>>> import numpy as np
>>> from numpy import linalg as LA
>>> np.set_printoptions(precision=2, suppress=True, linewidth=200, legacy="1.25")
>>> arr = np.load("x.npy")
>>> print(arr)
[[ 17.51 -11.62 -21.35   9.77]
 [  7.38  -3.59  -7.53   4.26]
 [  6.46  -2.87  -6.28   3.68]
 [  4.4   -1.29  -3.52   2.28]
 [  4.16  -1.11  -3.21   2.11]
 [  3.69  -0.78  -2.61   1.78]
 [  3.55  -0.68  -2.43   1.68]
 [  2.37   0.04  -1.04   0.82]
 [  1.42   0.39  -0.19   0.2 ]
 [  1.35   0.4   -0.15   0.17]
 [  1.15   0.42  -0.04   0.07]
 [  0.68   0.35   0.1   -0.07]
 [  0.61   0.32   0.1   -0.08]
 [  0.43   0.25   0.1   -0.08]
 [  0.38   0.22   0.09  -0.08]
 [  0.22   0.14   0.06  -0.06]
 [  0.05   0.03   0.02  -0.02]
 [ -0.47  -0.34  -0.19   0.21]
 [ -0.62  -0.45  -0.25   0.3 ]
 [ -1.61  -1.14  -0.63   0.97]
 [ -2.58  -1.7   -0.89   1.67]
 [ -3.82  -2.27  -1.04   2.55]
 [ -4.01  -2.35  -1.05   2.68]
 [ -4.22  -2.43  -1.06   2.83]
 [ -4.27  -2.45  -1.06   2.86]
 [ -6.4   -3.11  -0.96   4.25]
 [ -6.98  -3.25  -0.89   4.61]
 [ -7.29  -3.32  -0.84   4.8 ]
 [ -7.58  -3.38  -0.79   4.98]
 [ -9.72  -3.75  -0.35   6.22]
 [ -9.83  -3.76  -0.32   6.28]
 [-10.73  -3.88  -0.09   6.78]
 [-11.92  -4.     0.25   7.43]
 [-12.83  -4.08   0.53   7.91]
 [-12.94  -4.09   0.57   7.96]
 [-12.98  -4.09   0.58   7.98]
 [-15.27  -4.21   1.37   9.14]
 [-16.95  -4.26   2.     9.96]
 [-19.6   -4.26   3.08  11.2 ]
 [-20.85  -4.24   3.62  11.76]
 [-21.77  -4.21   4.03  12.18]
 [-22.45  -4.18   4.33  12.48]
 [-25.25  -4.05   5.64  13.68]]
>>> z = arr[:, 3] > np.median(arr[:, 3])
>>> r0 = arr[z].mean(axis=0) - arr[~z].mean(axis=0)
>>> print(round((((arr - arr.mean(axis=0)) @ r0 > 0) == z).mean(), 2))
0.93
>>> print(z.astype(int))
[1 1 1 0 0 0 0 0 0 0 0 0 0 0 0 0 0 0 0 0 0 0 0 0 0 1 1 1 1 1 1 1 1 1 1 1 1 1 1 1 1 1 1]
>>> print(LA.cond(arr) > 100)
True
>>> print(LA.matrix_rank(arr, rtol=0.1))
2
>>> print(round(float(LA.norm(arr, 2) / LA.norm(arr)), 2))
0.91
>>> A2 = arr / np.sqrt((arr ** 2).mean(axis=1, keepdims=True))
>>> print(LA.matrix_rank(arr - arr.mean(axis=1, keepdims=True)))
3
>>> print(A2[15])
[ 1.61  1.01  0.46 -0.42]
>>> print(LA.norm(A2, axis=1))
[2. 2. 2. 2. 2. 2. 2. 2. 2. 2. 2. 2. 2. 2. 2. 2. 2. 2. 2. 2. 2. 2. 2. 2. 2. 2. 2. 2. 2. 2. 2. 2. 2. 2. 2. 2. 2. 2. 2. 2. 2. 2. 2.]
>>> print(LA.matrix_rank(arr))
3
>>> print(arr.mean(axis=0))
[-5.05 -2.39 -0.75  4.42]
>>> np.zeros(43, 4)
Traceback (most recent call last):
  File "<python-input-18>", line 1, in <module>
    np.zeros(43, 4)
    ~~~~~~~~^^^^^^^
TypeError: Cannot interpret '4' as a data type
>>> print(np.unravel_index(np.abs(arr).argmax(), arr.shape))
(42, 0)
>>> D = LA.norm(arr[:, None] - arr[None], axis=-1)
>>> print((D + 1e9 * np.eye(43)).round(6).argmin(axis=1))
[ 1  2  1  4  3  6  5  8  9  8  9 12 11 14 13 14 15 18 17 20 19 22 21 24 23 26 27 28 27 30 29 30 33 34 35 34 37 36 39 40 41 40 41]
>>> print(np.flatnonzero(D[5] < D.mean() / 2))
[ 2  3  4  5  6  7  8  9 10 11 12 13 14 15 16 17 18 19]
>>> print(D[5].round(6).argsort(kind="stable")[:4])
[5 6 4 3]
>>> print(D[:5, :5])
[[ 0.   19.71 21.51 25.55 26.01]
 [19.71  0.    1.81  5.85  6.31]
 [21.51  1.81  0.    4.04  4.5 ]
 [25.55  5.85  4.04  0.    0.46]
 [26.01  6.31  4.5   0.46  0.  ]]
>>> rng = np.random.default_rng(434656)
>>> th = np.sort(rng.uniform(-2, 2, 26))
>>> M = np.c_[th, th ** 2, th ** 3] @ np.array([[-2, -1, -1, 1, 1, 1, 1, -4, 5],
...     [-4, 3, 0, 3, -4, -5, -3, 1, -3],
...     [2, 0, -1, 5, 3, 2, -2, -5, 4]])
>>> print(M)
[[-27.19  13.72   9.72 -28.96 -40.87 -37.04   1.77  50.55 -52.62]
 [-21.88  11.83   7.92 -22.28 -33.45 -30.69   0.35  41.11 -43.51]
 [-21.55  11.72   7.81 -21.89 -32.99 -30.3    0.27  40.53 -42.95]
 [-19.41  10.91   7.09 -19.28 -29.99 -27.71  -0.23  36.75 -39.27]
 [-14.76   9.09   5.54 -13.86 -23.46 -22.01  -1.17  28.62 -31.24]
 [ -5.77   4.98   2.59  -4.55 -10.62 -10.45  -2.08  13.08 -15.32]
 [ -5.7    4.94   2.56  -4.48 -10.52 -10.36  -2.07  12.96 -15.19]
 [ -5.53   4.85   2.51  -4.33 -10.27 -10.13  -2.07  12.66 -14.88]
 [ -5.11   4.63   2.37  -3.96  -9.65  -9.55  -2.06  11.93 -14.1 ]
 [ -4.02   4.01   2.01  -3.02  -8.04  -8.03  -2.    10.04 -12.05]
 [ -2.42   3.02   1.46  -1.75  -5.58  -5.69  -1.79   7.19  -8.87]
 [ -1.59   2.43   1.17  -1.17  -4.26  -4.4   -1.59   5.66  -7.11]
 [ -0.9    1.89   0.91  -0.73  -3.1   -3.25  -1.35   4.32  -5.53]
 [ -0.89   1.88   0.91  -0.73  -3.08  -3.23  -1.35   4.3   -5.5 ]
 [ -0.65   1.66   0.81  -0.59  -2.64  -2.79  -1.24   3.79  -4.88]
 [  0.22   0.28   0.19  -0.11  -0.33  -0.36  -0.27   0.79  -1.04]
 [  0.05   0.03   0.02  -0.02  -0.03  -0.03  -0.03   0.1   -0.12]
 [ -1.31   0.08  -0.46   1.19  -0.05  -0.27  -0.2   -1.75   1.77]
 [ -1.42   0.12  -0.5    1.36  -0.07  -0.33  -0.27  -1.91   1.89]
 [ -2.45   0.62  -0.93   3.32  -0.22  -0.92  -1.18  -3.57   3.09]
 [ -2.53   0.67  -0.97   3.5   -0.22  -0.97  -1.27  -3.72   3.19]
 [ -3.43   1.38  -1.51   6.33  -0.19  -1.58  -2.67  -5.94   4.66]
 [ -4.52   2.76  -2.62  12.46   0.39  -2.4   -5.73 -10.68   7.73]
 [ -5.03   3.97  -3.67  18.35   1.3   -2.81  -8.66 -15.27  10.73]
 [ -5.09   4.21  -3.9   19.62   1.53  -2.86  -9.28 -16.27  11.38]
 [ -4.12   9.77  -9.73  52.47   9.56  -2.1  -25.27 -42.75  29.14]]
>>> # rank 3
>>> z = M[:, 8] > np.median(M[:, 8])
>>> r0 = M[z].mean(axis=0) - M[~z].mean(axis=0)
>>> print(r0)
[  8.05  -4.66  -5.85  19.03  17.6   14.54  -3.34 -28.33  28.05]
>>> print(round((((M - M.mean(axis=0)) @ r0 > 0) == z).mean(), 2))
0.88
>>> W2 = arr[[5, 42]].astype(float)
>>> for _ in range(3):
...     z = LA.norm(arr[:, None] - W2, axis=-1).argmin(axis=1)
...     W2 = np.array([arr[z == j].mean(axis=0) for j in range(2)])
... 
>>> print(z)
[0 0 0 0 0 0 0 0 0 0 0 0 0 0 0 0 0 0 0 0 0 0 0 0 0 0 0 0 0 1 1 1 1 1 1 1 1 1 1 1 1 1 1]
>>> print(W2)
[[  0.21  -1.57  -1.98   2.04]
 [-15.94  -4.08   1.8    9.35]]
>>> print(W2[1] - W2[0])
[-16.14  -2.51   3.79   7.31]
>>> A2 = W2 + rng.integers(-2, 3, (2, 1)) @ rng.integers(-2, 3, (1, 4))
>>> print(A2)
[[  0.21  -1.57  -1.98   2.04]
 [-15.94  -4.08   1.8    9.35]]
>>> print(LA.svd(A2 - W2, compute_uv=False))
[0. 0.]
>>> print(np.abs(A2 - W2).sum(axis=1))
[0. 0.]
>>> print(LA.matrix_rank(A2 - W2, tol=1e-8))
0
>>> m1 = np.loadtxt("mat.csv", delimiter=",")
>>> print(m1)
[[68. 40. 40.  8. 16. 64.]
 [40. 29. 25.  5. 10. 40.]
 [40. 25. 29.  5. 10. 40.]
 [ 8.  5.  5.  5.  2.  8.]
 [16. 10. 10.  2.  8. 16.]
 [64. 40. 40.  8. 16. 68.]]
>>> print(np.unravel_index(np.abs(m1).argmax(), m1.shape))
(0, 0)
>>> print(LA.svd(m1, compute_uv=False))
[187.   4.   4.   4.   4.   4.]
>>> print(np.abs(m1).max())
68.0
>>> print(LA.matrix_rank(m1))
6
>>> print(m1.sum(axis=1))
[236. 149. 149.  33.  62. 236.]
>>> print(m1.mean(axis=0))
[39.33 24.83 24.83  5.5  10.33 39.33]
>>> LA.rank(m1)
Traceback (most recent call last):
  File "<python-input-52>", line 1, in <module>
    LA.rank(m1)
    ^^^^^^^
AttributeError: module 'numpy.linalg' has no attribute 'rank'
>>> print(np.count_nonzero(m1))
36
>>> ev, evecs = LA.eigvalsh(m1)
Traceback (most recent call last):
  File "<python-input-54>", line 1, in <module>
    ev, evecs = LA.eigvalsh(m1)
    ^^^^^^^^^
ValueError: too many values to unpack (expected 2)
>>> ev, evecs = LA.eigh(m1)
>>> print(np.abs(evecs[:, -1]).round(6).argmax())
0
>>> print(np.abs(evecs[:, -1]))
[0.59 0.37 0.37 0.07 0.15 0.59]
>>> print(np.round(evecs.T @ evecs, 2) + 0)
[[1. 0. 0. 0. 0. 0.]
 [0. 1. 0. 0. 0. 0.]
 [0. 0. 1. 0. 0. 0.]
 [0. 0. 0. 1. 0. 0.]
 [0. 0. 0. 0. 1. 0.]
 [0. 0. 0. 0. 0. 1.]]
>>> print(np.round(evecs.T @ m1 @ evecs, 2) + 0)
[[  4.   0.   0.   0.   0.   0.]
 [  0.   4.   0.   0.   0.   0.]
 [  0.   0.   4.   0.   0.   0.]
 [  0.   0.   0.   4.   0.   0.]
 [  0.   0.   0.   0.   4.   0.]
 [  0.   0.   0.   0.   0. 187.]]
>>> U, sig, vt = LA.svd(m1)
>>> print(np.argmax(sig[:-1] / (sig[1:] + 1e-6)) + 1)
1
>>> A2 = U[:, :1] @ np.diag(sig[:1]) @ vt[:1]
>>> print(LA.matrix_rank(m1, rtol=0.05))
1
>>> print(A2)
[[65.4  40.87 40.87  8.17 16.35 65.4 ]
 [40.87 25.55 25.55  5.11 10.22 40.87]
 [40.87 25.55 25.55  5.11 10.22 40.87]
 [ 8.17  5.11  5.11  1.02  2.04  8.17]
 [16.35 10.22 10.22  2.04  4.09 16.35]
 [65.4  40.87 40.87  8.17 16.35 65.4 ]]
>>> print(round(float(np.abs(m1 - A2).max()), 2))
3.98
>>> A = -1 * np.eye(8) + np.ones((8, 8))
>>> print(A)
[[0. 1. 1. 1. 1. 1. 1. 1.]
 [1. 0. 1. 1. 1. 1. 1. 1.]
 [1. 1. 0. 1. 1. 1. 1. 1.]
 [1. 1. 1. 0. 1. 1. 1. 1.]
 [1. 1. 1. 1. 0. 1. 1. 1.]
 [1. 1. 1. 1. 1. 0. 1. 1.]
 [1. 1. 1. 1. 1. 1. 0. 1.]
 [1. 1. 1. 1. 1. 1. 1. 0.]]
>>> # symmetric, so the eigenvalues are real
>>> ev, evecs = LA.eigh(A)
>>> print(LA.eigvalsh(A + 4 * np.eye(8)))
[ 3.  3.  3.  3.  3.  3.  3. 11.]
>>> print(round(ev.sum(), 2), np.trace(A))
0.0 0.0
>>> print(LA.eigvalsh(A @ A))
[ 1.  1.  1.  1.  1.  1.  1. 49.]
>>> print((ev > 1e-8).sum(), (ev < -1e-8).sum())
1 7
>>> print(ev)
[-1. -1. -1. -1. -1. -1. -1.  7.]
>>> print(np.round(evecs @ np.diag(ev) @ evecs.T, 2) + 0)
[[0. 1. 1. 1. 1. 1. 1. 1.]
 [1. 0. 1. 1. 1. 1. 1. 1.]
 [1. 1. 0. 1. 1. 1. 1. 1.]
 [1. 1. 1. 0. 1. 1. 1. 1.]
 [1. 1. 1. 1. 0. 1. 1. 1.]
 [1. 1. 1. 1. 1. 0. 1. 1.]
 [1. 1. 1. 1. 1. 1. 0. 1.]
 [1. 1. 1. 1. 1. 1. 1. 0.]]
>>> print(np.abs(evecs[:, -1]))
[0.35 0.35 0.35 0.35 0.35 0.35 0.35 0.35]
>>> print(np.unique(ev.round(6) + 0, return_counts=True)[1])
[7 1]
